$ python -q
>>> import numpy as np
>>> from numpy import linalg as LA
>>> np.set_printoptions(suppress=True, linewidth=160)
>>> feats = np.array([[-17.16, 3.86, -9.53],
...     [-15.27, -10.92, 6.91],
...     [7.6, 17.98, -4.34],
...     [-11.66, 14.81, -6.7],
...     [-9.27, -17.46, -3.02],
...     [3.54, -6.68, 18.52],
...     [-12.15, 13.16, -8.9],
...     [8.15, 16.27, -8.3],
...     [-11.6, -16.29, -0.13],
...     [-10.31, -11.35, -12.84],
...     [8.96, -17.79, -1.83],
...     [-17.57, -1.2, 9.47],
...     [15.62, 11.96, -3.59],
...     [-3.48, -4.35, 19.21],
...     [-6.93, 16.73, -8.49],
...     [13.51, -13.67, 5.54],
...     [4.18, 17.61, 8.52],
...     [7.52, 15.62, 9.98],
...     [-18.15, 5.05, 6.73],
...     [-9.13, -4.93, -17.1],
...     [16.62, 0.69, 11.11]])
>>> other = np.c_[feats[:, :2] @ np.array([[0, 2], [2, 0]]), np.array([-3, 0, 1, -2, -4, 2, 5, -4, -3, -2, -4, -1, 5, 2, -3, 4, 1, -4, -4, 2, 0])]
>>> other
array([[  7.72, -34.32,  -3.  ],
       [-21.84, -30.54,   0.  ],
       [ 35.96,  15.2 ,   1.  ],
       [ 29.62, -23.32,  -2.  ],
       [-34.92, -18.54,  -4.  ],
       [-13.36,   7.08,   2.  ],
       [ 26.32, -24.3 ,   5.  ],
       [ 32.54,  16.3 ,  -4.  ],
       [-32.58, -23.2 ,  -3.  ],
       [-22.7 , -20.62,  -2.  ],
       [-35.58,  17.92,  -4.  ],
       [ -2.4 , -35.14,  -1.  ],
       [ 23.92,  31.24,   5.  ],
       [ -8.7 ,  -6.96,   2.  ],
       [ 33.46, -13.86,  -3.  ],
       [-27.34,  27.02,   4.  ],
       [ 35.22,   8.36,   1.  ],
       [ 31.24,  15.04,  -4.  ],
       [ 10.1 , -36.3 ,  -4.  ],
       [ -9.86, -18.26,   2.  ],
       [  1.38,  33.24,   0.  ]])
>>> np.round(LA.norm(LA.qr(feats)[0].T @ other, axis=0) ** 2 / ((other ** 2).sum(axis=0) + 1e-12), 2)
array([1.  , 1.  , 0.11])
